% ipython --no-banner

In [1]: import numpy as np

In [2]: np.set_printoptions(precision=2, suppress=True, linewidth=120)

In [3]: def tidy(a):
   ...:     return np.round(a, 2) + 0
   ...: 

In [4]: A = np.array([[0, -1, 0, -1, 0, -1],
   ...:     [0, -2, 0, -2, 0, -2],
   ...:     [-2, -1, -2, -1, -2, -1],
   ...:     [0, -1, 0, -1, 0, -1],
   ...:     [0, -2, 0, -2, 0, -2],
   ...:     [-2, -1, -2, -1, -2, -1]])

In [5]: U, s, Vt = np.linalg.svd(A)

In [6]: vecs = Vt[:(s > 1e-8).sum()]

In [7]: rng = np.random.default_rng(4012)

In [8]: vec = A[0] + 5 * A[3] + rng.integers(2) * np.eye(6)[0]

In [9]: vec
Out[9]: array([ 1., -6.,  0., -6.,  0., -6.])

In [10]: np.linalg.matrix_rank(np.vstack([A, vec]))
Out[10]: np.int64(3)

In [11]: [round(float(x), 2) for x in np.linalg.svd(A, compute_uv=False)[:3]]
Out[11]: [6.59, 4.07, 0.0]

In [12]: np.argsort(-np.linalg.norm(A, axis=0).round(6), kind="stable")[:3]
Out[12]: array([1, 3, 5])

In [13]: np.linalg.matrix_rank(A, rtol=0.1)
Out[13]: np.int64(2)

In [14]: np.linalg.cond(A) > 100
Out[14]: np.True_

In [15]: np.linalg.lstsq(A[:-1].T, A[-1])[2]
Out[15]: np.int32(2)

In [16]: tidy(A @ np.linalg.pinv(A) @ A)
Out[16]: 
array([[ 0., -1.,  0., -1.,  0., -1.],
       [ 0., -2.,  0., -2.,  0., -2.],
       [-2., -1., -2., -1., -2., -1.],
       [ 0., -1.,  0., -1.,  0., -1.],
       [ 0., -2.,  0., -2.,  0., -2.],
       [-2., -1., -2., -1., -2., -1.]])

In [17]: A.ravel(order="F")
Out[17]: 
array([ 0,  0, -2,  0,  0, -2, -1, -2, -1, -1, -2, -1,  0,  0, -2,  0,  0, -2, -1, -2, -1, -1, -2, -1,  0,  0, -2,  0,
        0, -2, -1, -2, -1, -1, -2, -1])

In [18]: A.reshape(-1, 2)
Out[18]: 
array([[ 0, -1],
       [ 0, -1],
       [ 0, -1],
       [ 0, -2],
       [ 0, -2],
       [ 0, -2],
       [-2, -1],
       [-2, -1],
       [-2, -1],
       [ 0, -1],
       [ 0, -1],
       [ 0, -1],
       [ 0, -2],
       [ 0, -2],
       [ 0, -2],
       [-2, -1],
       [-2, -1],
       [-2, -1]])

In [19]: A.reshape(2, -1)
Out[19]: 
array([[ 0, -1,  0, -1,  0, -1,  0, -2,  0, -2,  0, -2, -2, -1, -2, -1, -2, -1],
       [ 0, -1,  0, -1,  0, -1,  0, -2,  0, -2,  0, -2, -2, -1, -2, -1, -2, -1]])

In [20]: t3 = A.reshape(6, 2, -1)

In [21]: np.swapaxes(t3, 1, 2)[2]
Out[21]: 
array([[-2, -1],
       [-1, -2],
       [-2, -1]])

In [22]: np.einsum("ihd,ihd->ih", t3, t3)
Out[22]: 
array([[1, 2],
       [4, 8],
       [9, 6],
       [1, 2],
       [4, 8],
       [9, 6]])

In [23]: t3.sum(axis=1)
Out[23]: 
array([[-1, -1, -1],
       [-2, -2, -2],
       [-3, -3, -3],
       [-1, -1, -1],
       [-2, -2, -2],
       [-3, -3, -3]])

In [24]: np.einsum("ihd,jhd->hij", t3, t3).shape
Out[24]: (2, 6, 6)

In [25]: t3.shape
Out[25]: (6, 2, 3)
